$ python3 -q
>>> import numpy as np
>>> import numpy.linalg as la
>>> np.set_printoptions(precision=1, suppress=True, linewidth=140)
>>> basis = np.array([[-4, -1, -8, 3, 8]])
>>> rng = np.random.default_rng(963)
>>> data = rng.normal(size=(27, 1)) @ basis + np.array([3, 4, 1, 1, 6])
>>> data
array([[  3.7,   4.2,   2.3,   0.5,   4.7],
       [  7.1,   5. ,   9.3,  -2.1,  -2.3],
       [ -4.3,   2.2, -13.5,   6.5,  20.5],
       [ -2.8,   2.6, -10.6,   5.3,  17.6],
       [  0.3,   3.3,  -4.3,   3. ,  11.3],
       [  4. ,   4.2,   2.9,   0.3,   4.1],
       [  0.5,   3.4,  -4. ,   2.9,  11. ],
       [  5.6,   4.6,   6.2,  -0.9,   0.8],
       [  2.3,   3.8,  -0.4,   1.5,   7.4],
       [  9.1,   5.5,  13.3,  -3.6,  -6.3],
       [ -2.6,   2.6, -10.1,   5.2,  17.1],
       [  1.8,   3.7,  -1.3,   1.9,   8.3],
       [  9.4,   5.6,  13.7,  -3.8,  -6.7],
       [ -5. ,   2. , -15.1,   7. ,  22.1],
       [ -3.8,   2.3, -12.7,   6.1,  19.7],
       [  4.2,   4.3,   3.4,   0.1,   3.6],
       [  0.3,   3.3,  -4.4,   3. ,  11.4],
       [  0.3,   3.3,  -4.4,   3. ,  11.4],
       [  1.5,   3.6,  -2. ,   2.1,   9. ],
       [  1.4,   3.6,  -2.1,   2.2,   9.1],
       [  2.4,   3.8,  -0.2,   1.5,   7.2],
       [  5.8,   4.7,   6.7,  -1.1,   0.3],
       [ -1.7,   2.8,  -8.4,   4.5,  15.4],
       [  0.9,   3.5,  -3.2,   2.6,  10.2],
       [  5.6,   4.6,   6.2,  -0.9,   0.8],
       [  1.2,   3.5,  -2.7,   2.4,   9.7],
       [  2.8,   3.9,   0.5,   1.2,   6.5]])
>>> rank = la.matrix_rank(data)
>>> rank
np.int64(2)
>>> ns = la.svd(data)[2][rank:].T
>>> print([int(la.matrix_rank(data[:i])) for i in range(1, len(data) + 1)])
[1, 2, 2, 2, 2, 2, 2, 2, 2, 2, 2, 2, 2, 2, 2, 2, 2, 2, 2, 2, 2, 2, 2, 2, 2, 2, 2]
>>> [int(la.matrix_rank(np.delete(data, i, axis=0))) for i in range(27)]
[2, 2, 2, 2, 2, 2, 2, 2, 2, 2, 2, 2, 2, 2, 2, 2, 2, 2, 2, 2, 2, 2, 2, 2, 2, 2, 2]
>>> print([int(la.matrix_rank(data[:, :j + 1])) for j in range(5)])
[1, 2, 2, 2, 2]
>>> la.matrix_rank(data.T @ data), la.matrix_rank(data @ data.T)
(np.int64(2), np.int64(2))
>>> Uu, sv, vt = la.svd(data)
>>> sv.round(1) + 0
array([70.3, 34. ,  0. ,  0. ,  0. ])
>>> M2 = Uu[:, :2] @ np.diag(sv[:2]) @ vt[:2]
>>> la.matrix_rank(M2)
np.int64(2)
>>> cen = data - data.mean(axis=0)
>>> Uu, sv, vt = la.svd(cen, full_matrices=False)
>>> (sv ** 2).sum() ** 2 / (sv ** 4).sum()
np.float64(1.0)
>>> np.round(cen.mean(axis=0), 1) + 0
array([0., 0., 0., 0., 0.])
>>> print((np.sign(Uu[:, 0]) == np.sign(Uu[0, 0])).astype(int))
[1 1 0 0 0 1 0 1 1 1 0 0 1 0 0 1 0 0 0 0 1 1 0 0 1 0 1]
>>> M2 = data + rng.integers(-2, 3, (27, 2)) @ rng.integers(-2, 3, (2, 5))
>>> M2.round(1) + 0
array([[  4.7,   1.2,  -0.7,  -5.5,   2.7],
       [  6.1,   4. ,   4.3,  -4.1,  -4.3],
       [ -6.3,   6.2, -11.5,  14.5,  22.5],
       [ -4.8,   5.6, -10.6,  11.3,  18.6],
       [ -0.7,   3.3,  -7.3,   3. ,  10.3],
       [  4. ,   4.2,   2.9,   0.3,   4.1],
       [  0.5,   3.4,  -4. ,   2.9,  11. ],
       [  3.6,   7.6,   6.2,   5.1,   1.8],
       [  3.3,   3.8,   2.6,   1.5,   8.4],
       [  9.1,   3.5,   9.3,  -7.6,  -8.3],
       [ -1.6,   1.6,  -9.1,   3.2,  17.1],
       [ -0.2,   4.7,  -5.3,   3.9,   7.3],
       [  7.4,   7.6,  11.7,   0.2,  -6.7],
       [ -4. ,   0. , -16.1,   3. ,  21.1],
       [ -5.8,   2.3, -18.7,   6.1,  17.7],
       [  3.2,   7.3,   6.4,   6.1,   5.6],
       [  1.3,   2.3,  -3.4,   1. ,  11.4],
       [ -1.7,   4.3,  -8.4,   5. ,  10.4],
       [  3.5,   0.6,  -2. ,  -3.9,   8. ],
       [ -0.6,   7.6,  -0.1,  10.2,  11.1],
       [  0.4,   6.8,  -0.2,   7.5,   8.2],
       [  4.8,   6.7,   7.7,   2.9,   1.3],
       [ -3.7,   5.8,  -8.4,  10.5,  16.4],
       [ -0.1,   6.5,  -0.2,   8.6,  12.2],
       [  7.6,   1.6,   6.2,  -6.9,  -0.2],
       [  1.2,   5.5,   1.3,   6.4,  11.7],
       [  3.8,   2.9,   1.5,  -0.8,   6.5]])
>>> np.abs(M2 - data).sum(axis=1)
array([15., 11., 18., 12.,  5.,  0.,  0., 12.,  5., 12.,  5., 10., 10.,  9., 10., 15.,  5., 10., 12., 18., 12.,  9., 12., 15., 12., 12.,
        5.])
>>> np.round(la.svd(M2 - data, compute_uv=False), 1) + 0
array([28.1, 14.1,  0. ,  0. ,  0. ])
>>> M2 - data
array([[ 1., -3., -3., -6., -2.],
       [-1., -1., -5., -2., -2.],
       [-2.,  4.,  2.,  8.,  2.],
       [-2.,  3.,  0.,  6.,  1.],
       [-1.,  0., -3.,  0., -1.],
       [ 0.,  0.,  0.,  0.,  0.],
       [ 0.,  0.,  0.,  0.,  0.],
       [-2.,  3.,  0.,  6.,  1.],
       [ 1.,  0.,  3.,  0.,  1.],
       [ 0., -2., -4., -4., -2.],
       [ 1., -1.,  1., -2.,  0.],
       [-2.,  1., -4.,  2., -1.],
       [-2.,  2., -2.,  4.,  0.],
       [ 1., -2., -1., -4., -1.],
       [-2.,  0., -6.,  0., -2.],
       [-1.,  3.,  3.,  6.,  2.],
       [ 1., -1.,  1., -2.,  0.],
       [-2.,  1., -4.,  2., -1.],
       [ 2., -3.,  0., -6., -1.],
       [-2.,  4.,  2.,  8.,  2.],
       [-2.,  3.,  0.,  6.,  1.],
       [-1.,  2.,  1.,  4.,  1.],
       [-2.,  3.,  0.,  6.,  1.],
       [-1.,  3.,  3.,  6.,  2.],
       [ 2., -3.,  0., -6., -1.],
       [ 0.,  2.,  4.,  4.,  2.],
       [ 1., -1.,  1., -2.,  0.]])
>>> Uu, sv, vt = la.svd(data)
>>> vecs = vt[:(sv > 1e-8).sum()]
>>> x = data[26] + 4 * data[7] + rng.integers(2) * np.eye(5)[3]
>>> x
array([25.1, 22.5, 25.3, -1.6,  9.7])
>>> la.matrix_rank(np.vstack([data, x]))
np.int64(3)
>>> np.diag(vecs.T @ vecs)
array([0.3, 0.3, 0.5, 0.1, 0.8])
>>> arr = np.array([[9, -8, 2, -6], [-5, 6, 2, 5], [0, 3, -2, -5], [0, 3, -2, -5]])
>>> r0, r1 = arr[0], arr[2]
>>> r0 @ r0
np.int64(185)
>>> r0 @ r1
np.int64(2)
>>> p = (r0 @ r1) / (r0 @ r0) * r0
>>> p.round(1) + 0
array([ 0.1, -0.1,  0. , -0.1])
>>> print(round(la.norm(r0 + r1) ** 2 + la.norm(r0 - r1) ** 2, 1))
446.0
>>> print((r1 - p) @ r0)
0.0
>>> la.matrix_rank(np.outer(r0, r1))
np.int64(1)
>>> r1 - p
array([-0.1,  3.1, -2. , -4.9])
>>> E = np.load("a.npy")
>>> E
array([[-5.2,  0.9,  0.2,  1.2,  1.4, -1.3],
       [ 3.6, -0.3,  0.3,  2.3,  0.3,  0.9],
       [-7. ,  1.2, -0.1, -1.8,  0. , -1.8],
       [-0.3, -0.5,  0.9,  0.2, -0.8, -0.1],
       [ 6.1,  0.6,  0.9, -1.3, -0.5,  1.5],
       [ 0.5, -0.4, -0.4, -0.7,  0.9,  0.1],
       [ 1.4,  1.4,  0.6, -1.8, -0.1,  0.3],
       [-3.7, -0.5, -0.9, -0.9,  0.3, -0.9],
       [-1.3,  0.8, -0.2,  0. ,  0. , -0.3],
       [ 2.3, -0.2,  0. ,  0.4, -0.2,  0.6],
       [ 1.4,  0.7, -0.2,  2.1, -0.1,  0.3],
       [ 2. ,  1.5,  0.3,  1.2,  0.5,  0.5],
       [ 0.8,  0.5,  1.5, -0.8, -0.2,  0.2],
       [-1.4, -1.2,  0.6,  0.4,  1.2, -0.3],
       [ 8.9,  0. , -1.1, -1.6, -1.6,  2.2],
       [ 3.5,  0.1,  0.9, -0.8,  0.4,  0.9],
       [ 2.1, -0.9,  1.3,  1. ,  0.5,  0.5],
       [ 4.3, -0.1,  1.3, -0.1, -1.2,  1.1],
       [ 0.7,  2.5,  2. ,  1.9,  0.7,  0.2],
       [-0.1,  1.4,  1.8, -0.1,  0.7,  0. ]])
>>> x = np.array([2, -1, -1, 2, -3, 2])
>>> target = E @ x
>>> print(np.round(la.pinv(E) @ E, 1) + 0)
[[1. 0. 0. 0. 0. 0.]
 [0. 1. 0. 0. 0. 0.]
 [0. 0. 1. 0. 0. 0.]
 [0. 0. 0. 1. 0. 0.]
 [0. 0. 0. 0. 1. 0.]
 [0. 0. 0. 0. 0. 1.]]
>>> la.lstsq(E, target)[0]
array([ 2., -1., -1.,  2., -3.,  2.])
>>> target = target + 0.3 * rng.normal(size=20)
>>> target
array([-16. ,  12.8, -22.3,   1.3,  12.5,  -2.3,  -1.6, -10.4,  -3.6,   7.5,   7.4,   4.5,  -1.1,  -5.9,  24.8,   4.9,   5.1,  13.4,  -1.2,
        -6.3])
>>> c, *_ = la.lstsq(E, target)
>>> c
array([ 1.8, -0.9, -1.1,  2. , -3.1,  2.7])
>>> np.round(E.T @ (target - E @ c), 1) + 0
array([0., 0., 0., 0., 0., 0.])
